$ python3 -q
>>> import numpy as np
>>> import numpy.linalg as la
>>> np.set_printoptions(precision=4, suppress=True, linewidth=100)
>>> F = np.load("sample3.npy")
>>> print(F)
[[-3.1202 -3.0203 -1.9555  2.9884]
 [ 3.0382  2.9947  2.0062 -3.0456]
 [ 2.9448  3.008   2.0195 -3.0059]
 [-3.0481 -3.0516 -1.9825  2.9877]
 [ 0.0001  0.0001 -0.0004  0.001 ]
 [ 2.9446  3.0458  1.9307 -2.9593]
 [-5.9851 -5.9522 -3.9807  5.9432]]
>>> out = F / la.norm(F, axis=1, keepdims=True)
>>> gram = out @ out.T
>>> print(gram)
[[ 1.     -0.9998 -0.9995  0.9999  0.5168 -0.9996  0.9998]
 [-0.9998  1.      0.9999 -0.9999 -0.5322  0.9998 -1.    ]
 [-0.9995  0.9999  1.     -0.9998 -0.5336  0.9998 -0.9999]
 [ 0.9999 -0.9999 -0.9998  1.      0.5204 -0.9999  0.9999]
 [ 0.5168 -0.5322 -0.5336  0.5204  1.     -0.5227  0.5277]
 [-0.9996  0.9998  0.9998 -0.9999 -0.5227  1.     -0.9998]
 [ 0.9998 -1.     -0.9999  0.9999  0.5277 -0.9998  1.    ]]
>>> print(gram[5])
[-0.9996  0.9998  0.9998 -0.9999 -0.5227  1.     -0.9998]
>>> left, sig, Vt = la.svd(F)
>>> print(sig)
[16.6801  0.1299  0.1019  0.0366]
>>> print(np.argmax(sig[:-1] / (sig[1:] + 1e-6)) + 1)
1
>>> out = left[:, :1] @ np.diag(sig[:1]) @ Vt[:1]
>>> print(np.round(np.abs(F - out).max(), 4))
0.0793
>>> print(round(float(la.norm(F - out) / la.norm(F)), 4))
0.0101
>>> print(la.matrix_rank(F, rtol=0.05))
1
>>> q, R = la.qr(F)
>>> print(np.round(q.T @ q, 4) + 0)
[[1. 0. 0. 0.]
 [0. 1. 0. 0.]
 [0. 0. 1. 0.]
 [0. 0. 0. 1.]]
>>> print(q @ R)
[[-3.1202 -3.0203 -1.9555  2.9884]
 [ 3.0382  2.9947  2.0062 -3.0456]
 [ 2.9448  3.008   2.0195 -3.0059]
 [-3.0481 -3.0516 -1.9825  2.9877]
 [ 0.0001  0.0001 -0.0004  0.001 ]
 [ 2.9446  3.0458  1.9307 -2.9593]
 [-5.9851 -5.9522 -3.9807  5.9432]]
>>> print(np.abs(np.diag(R)))
[9.0234 0.1641 0.1119 0.0488]
>>> print(np.round(abs(R[0, 0]), 4), np.round(la.norm(F[:, 0]), 4))
9.0234 9.0234
>>> A = np.loadtxt("arr.csv", delimiter=",")
>>> print(A)
[[  0.9003   1.3615   3.4391   1.7785   2.092 ]
 [  0.0537  -0.7167   3.8241   1.7018  -0.6019]
 [ -4.2468  -8.0215   2.5279  -5.191   -9.4089]
 [  0.336    0.8992   2.7728  -0.1183   1.6807]
 [ -0.2893  -1.1925   3.614    0.9387  -1.1442]
 [ -1.8442  -3.0636   2.3751  -3.0939  -3.1732]
 [ -0.0867  -0.0232   2.8498  -0.387    0.5085]
 [ -3.8815  -7.5285   2.7655  -4.3505  -8.852 ]
 [ -4.0896  -8.6398   3.4605  -3.1687 -10.4149]
 [ -2.0354  -3.8729   2.802   -2.4314  -4.2916]
 [  0.7911   0.8549   3.7272   2.2455   1.3868]
 [ -3.7819  -8.17     3.6062  -2.5695  -9.864 ]
 [ -1.7569  -3.6917   3.1779  -1.401   -4.1591]
 [ -0.0716  -1.2958   4.1526   2.2335  -1.4079]
 [ -3.569   -6.8122   2.6741  -4.2208  -7.9337]
 [ -4.0169  -6.8339   1.8001  -6.4167  -7.7424]
 [ -0.6204  -0.8221   2.5813  -1.4577  -0.4229]
 [  1.0718   1.139    4.0047   3.0812   1.6726]
 [ -7.2458 -13.4986   2.007   -9.2318 -16.125 ]
 [ -0.2408   1.4435   1.0749  -4.0909   2.7857]
 [ -4.1594  -7.2373   1.9186  -6.3222  -8.2763]
 [ -0.1007   0.0513   2.7473  -0.6061   0.6273]
 [ -2.8912  -4.4591   1.6767  -5.5378  -4.7431]
 [ -0.6705  -0.6442   2.3031  -2.0643  -0.1311]
 [ -0.3643  -1.6536   3.925    1.4857  -1.7983]
 [ -1.5341  -4.6869   4.6186   1.7031  -5.7633]
 [ -1.3621  -2.9125   3.1884  -0.9853  -3.1877]
 [ -0.5921  -0.277    2.0927  -2.4066   0.3806]
 [ -0.7338  -1.658    3.1904  -0.3531  -1.6201]
 [  0.2403   0.0837   3.397    1.0344   0.5053]
 [  0.3481   0.9666   2.7297  -0.1925   1.7758]
 [ -1.7467  -4.148    3.6547  -0.4373  -4.8487]]
>>> # rows and columns are dependent
>>> left, sig, Vt = la.svd(A, full_matrices=False)
>>> print(np.round(sig / sig[0], 4) + 0)
[1.     0.3268 0.2017 0.     0.    ]
>>> print(np.round(left.T @ A @ Vt.T, 4) + 0)
[[47.2263  0.      0.      0.      0.    ]
 [ 0.     15.4312  0.      0.      0.    ]
 [ 0.      0.      9.524   0.      0.    ]
 [ 0.      0.      0.      0.      0.    ]
 [ 0.      0.      0.      0.      0.    ]]
>>> print(np.round(left.T @ left, 4) + 0)
[[1. 0. 0. 0. 0.]
 [0. 1. 0. 0. 0.]
 [0. 0. 1. 0. 0.]
 [0. 0. 0. 1. 0.]
 [0. 0. 0. 0. 1.]]
>>> print(np.abs(Vt[0]))
[0.2932 0.5646 0.2105 0.3367 0.6616]
>>> print(np.round(Vt @ Vt.T, 4) + 0)
[[1. 0. 0. 0. 0.]
 [0. 1. 0. 0. 0.]
 [0. 0. 1. 0. 0.]
 [0. 0. 0. 1. 0.]
 [0. 0. 0. 0. 1.]]
>>> X = np.load("dump.npy")
>>> print(X)
[[-0.3892 -0.5486  0.2752 -0.4432  0.5247]
 [ 0.2335 -0.2443  0.607   0.6947  0.1862]
 [ 0.5449 -0.6263  0.0022 -0.2755 -0.4846]
 [-0.0778  0.3907  0.7449 -0.3886 -0.3681]
 [ 0.7006  0.3072  0.0316 -0.3067  0.5654]]
>>> # keeps lengths
>>> print(round(float(X[:, 3] @ X[:, 2]), 4))
0.0
>>> print(la.norm(X, axis=0))
[1. 1. 1. 1. 1.]
